In [1]: import numpy as np

In [2]: from numpy import linalg as LA

In [3]: np.set_printoptions(suppress=True, linewidth=140)

In [4]: feats = np.load("dump.npy")

In [5]: print(feats)
[[7 0 6]
 [0 4 0]
 [0 0 6]
 [0 0 0]
 [0 7 4]
 [0 9 0]
 [0 0 0]
 [3 0 0]]

In [6]: x = np.array([-1, 2, 2])

In [7]: h1 = np.maximum(feats @ x, 0)

In [8]: print(np.maximum(feats @ x, 0) - np.maximum(-feats @ x, 0))
[ 5  8 12  0 22 18  0 -3]

In [9]: print(h1)
[ 5  8 12  0 22 18  0  0]

In [10]: print(feats * (h1 > 1e-9)[:, None])
[[7 0 6]
 [0 4 0]
 [0 0 6]
 [0 0 0]
 [0 7 4]
 [0 9 0]
 [0 0 0]
 [0 0 0]]

In [11]: print(np.maximum(feats @ (3 * x), 0))
[15 24 36  0 66 54  0  0]

In [12]: print(feats.T @ h1)
[ 35 348 190]

In [13]: print(np.flatnonzero(h1 > 1e-9))
[0 1 2 4 5]

In [14]: x = np.array([-1, 3, -2])

In [15]: rhs = feats @ x

In [16]: c, lr = np.zeros(3), 1 / LA.norm(feats, 2) ** 2

In [17]: for i in range(30):
    ...:     c -= lr * feats.T @ (feats @ c - rhs)
    ...:     if i % 5 == 0: print(i, round(LA.norm(feats @ c - rhs), 2))
    ...: 
0 12.1
5 1.46
10 0.6
15 0.25
20 0.1
25 0.04

In [18]: print(round(LA.cond(feats), 2))
2.48

In [19]: print(c.round(2))
[-1.  3. -2.]

In [20]: F = np.load("w.npy")

In [21]: print(F)
[[ 18  -6  -4 -10   5  12 -15]
 [ -6   0  11   5  -1  -5  10]
 [ -4  11 -18   5  -4  -2  -6]
 [-10   5   5  -2  -6   9  -1]
 [  5  -1  -4  -6  -2  -6   4]
 [ 12  -5  -2   9  -6  12 -15]
 [-15  10  -6  -1   4 -15  18]]

In [22]: x = np.array([-3, -1, 5, -3, 7, 1, 0])

In [23]: print(LA.norm(F @ x) <= LA.norm(F, 2) * LA.norm(x) + 1e-9)
True

In [24]: print(np.sign((F @ x).round(6)))
[ 1  1 -1  1 -1 -1  1]

In [25]: print(F @ (2 * x))
[  18   92 -268   46  -72 -196   42]

In [26]: print((F @ x).argmax())
1

In [27]: print(F @ x)
[   9   46 -134   23  -36  -98   21]

In [28]: w, evecs = LA.eigh(F)

In [29]: print(np.round(LA.eigvalsh(F + 5 * np.eye(7)), 2))
[-21.28  -9.46  -2.16   6.93   7.58  26.61  52.79]

In [30]: print(np.unique(w.round(6) + 0, return_counts=True)[1])
[1 1 1 1 1 1 1]

In [31]: print(np.abs(evecs[:, -1]).round(6).argmax())
6

In [32]: print((w > 1e-8).sum(), (w < -1e-8).sum())
4 3

In [33]: print(np.round(LA.eigvalsh(F @ F), 2))
[   3.73    6.64   51.26  209.18  466.79  690.68 2283.71]

In [34]: print(np.round(np.abs(evecs[:, -1]), 2))
[0.57 0.26 0.04 0.04 0.04 0.48 0.61]

In [35]: print(w.round(2))
[-26.28 -14.46  -7.16   1.93   2.58  21.61  47.79]
